$ python3 -q
>>> import numpy as np
>>> from numpy import linalg as LA
>>> np.set_printoptions(precision=1, suppress=True, linewidth=100)
>>> A = np.load("arr.npy")
>>> A
array([[0., 1., 1., 1., 1., 1.],
       [1., 0., 1., 1., 1., 1.],
       [1., 1., 0., 1., 1., 1.],
       [1., 1., 1., 0., 1., 1.],
       [1., 1., 1., 1., 0., 1.],
       [1., 1., 1., 1., 1., 0.]])
>>> # symmetric
>>> np.round(np.abs(LA.eigvals(A)).max(), 1)
np.float64(5.0)
>>> np.sort(np.abs(LA.eigvals(A)))
array([1., 1., 1., 1., 1., 5.])
>>> np.trace(A)
np.float64(0.0)
>>> np.round(LA.det(A), 1)
np.float64(-5.0)
>>> A @ A
array([[5., 4., 4., 4., 4., 4.],
       [4., 5., 4., 4., 4., 4.],
       [4., 4., 5., 4., 4., 4.],
       [4., 4., 4., 5., 4., 4.],
       [4., 4., 4., 4., 5., 4.],
       [4., 4., 4., 4., 4., 5.]])
>>> round(LA.eigvalsh(A).min(), 1)
np.float64(-1.0)
>>> try:
...     LA.cholesky(A)
... except LA.LinAlgError as e:
...     print("failed:", e)
... 
failed: Matrix is not positive definite
>>> [round(float(LA.det(A[:i, :i])), 2) + 0 for i in range(1, 7)]
[0.0, -1.0, 2.0, -3.0, 4.0, -5.0]
>>> np.all(LA.eigvalsh(A) > 0)
np.False_
>>> ev, V = LA.eigh(A)
>>> x0 = np.array([5, 2, 4, 0, 5, 5])
>>> (np.sign(V[:, -1].round(6)) == np.sign(V[0, -1].round(6))).astype(int)
array([1, 1, 1, 1, 1, 1])
>>> x0 @ A @ x0
np.float64(346.0)
>>> np.abs(A).sum(axis=1).max(), round(np.abs(ev).max(), 1)
(np.float64(5.0), np.float64(5.0))
>>> LA.eigvalsh(A[1:, 1:])
array([-1., -1., -1., -1.,  4.])
>>> round(x0 @ A @ x0 / (x0 @ x0), 1), np.round(ev[0], 1), round(ev[-1], 1)
(np.float64(3.6), np.float64(-1.0), np.float64(5.0))
>>> K = np.load("data.npy")
>>> K.round(1) + 0
array([[-1.2, -0.9, -1.5,  2.1],
       [ 1.8,  0.6,  0.2, -2.3],
       [-2. ,  0. ,  1.3,  1.9],
       [-0.8, -1. , -1.9,  1.9],
       [ 0.3,  1. ,  2.4, -1.4],
       [ 0.1, -1. , -2.6,  1.1],
       [-2. ,  0. ,  1.4,  1.8],
       [ 1.7, -0.4, -2.1, -1.2],
       [ 0.6,  1. ,  2.2, -1.7],
       [ 0.3,  1. ,  2.4, -1.4],
       [-1.4, -0.8, -1.1,  2.2],
       [-1.4, -0.8, -1.1,  2.2],
       [-1. , -1. , -1.8,  2. ],
       [ 2. ,  0.2, -0.7, -2.1],
       [-2. , -0.4,  0.4,  2.2],
       [-0.9,  0.8,  2.7, -0.1],
       [-0.4,  1. ,  2.7, -0.8],
       [-0.4, -1. , -2.3,  1.6],
       [-1.9,  0.2,  1.8,  1.5],
       [ 1.8,  0.6,  0.4, -2.3],
       [ 0.7,  1. ,  2.1, -1.8]])
>>> Y = K / LA.norm(K, axis=1)
Traceback (most recent call last):
  File "<python-input-24>", line 1, in <module>
    Y = K / LA.norm(K, axis=1)
        ~~^~~~~~~~~~~~~~~~~~~~
ValueError: operands could not be broadcast together with shapes (21,4) (21,) 
>>> Y = K / LA.norm(K, axis=1, keepdims=True)
>>> G = Y @ Y.T
>>> np.argwhere(np.triu(np.abs(G) > 0.95, 1))
array([[ 0,  3],
       [ 0, 10],
       [ 0, 11],
       [ 0, 12],
       [ 0, 20],
       [ 1, 14],
       [ 1, 19],
       [ 2,  6],
       [ 2, 13],
       [ 2, 18],
       [ 3,  4],
       [ 3,  8],
       [ 3,  9],
       [ 3, 12],
       [ 3, 17],
       [ 3, 20],
       [ 4,  5],
       [ 4,  8],
       [ 4,  9],
       [ 4, 17],
       [ 4, 20],
       [ 5,  9],
       [ 5, 16],
       [ 5, 17],
       [ 6, 13],
       [ 6, 18],
       [ 7, 18],
       [ 8,  9],
       [ 8, 12],
       [ 8, 17],
       [ 8, 20],
       [ 9, 17],
       [ 9, 20],
       [10, 11],
       [10, 12],
       [10, 19],
       [11, 12],
       [11, 19],
       [12, 17],
       [12, 20],
       [13, 14],
       [14, 19],
       [15, 16],
       [17, 20]])
>>> G[8].round(1) + 0
array([-0.9,  0.7, -0.2, -1. ,  1. , -0.9, -0.1, -0.2,  1. ,  1. , -0.9, -0.9, -1. ,  0.4, -0.5,
        0.7,  0.9, -1. ,  0. ,  0.7,  1. ])
>>> np.round(np.degrees(np.arccos(np.clip(G[8, 4], -1, 1))), 1)
np.float64(8.6)
>>> (G - 2 * np.eye(21)).round(6).argmax(axis=1)
array([12, 19,  6, 12,  9, 17,  2, 13, 20,  4, 11, 10,  3,  1,  2, 16, 15,  3,  6,  1,  8])
>>> G = np.cov(K, rowvar=False)
>>> np.round(np.median(K, axis=0), 1) + 0
array([-0.4,  0. ,  0.4,  1.1])
>>> np.argwhere(np.triu(np.abs(np.corrcoef(K.T)) > 0.8, 1))
array([[0, 3],
       [1, 2]])
>>> round(float(np.corrcoef(K[:, 2], K[:, 1])[0, 1]), 1)
0.9
>>> K.std(axis=0)
array([1.3, 0.8, 1.8, 1.8])
>>> np.round(LA.eigvalsh(G)[::-1], 1) + 0
array([6.1, 3.2, 0. , 0. ])
>>> G.shape
(4, 4)
>>> np.argsort(-K.std(axis=0).round(6), kind="stable")
array([2, 3, 0, 1])
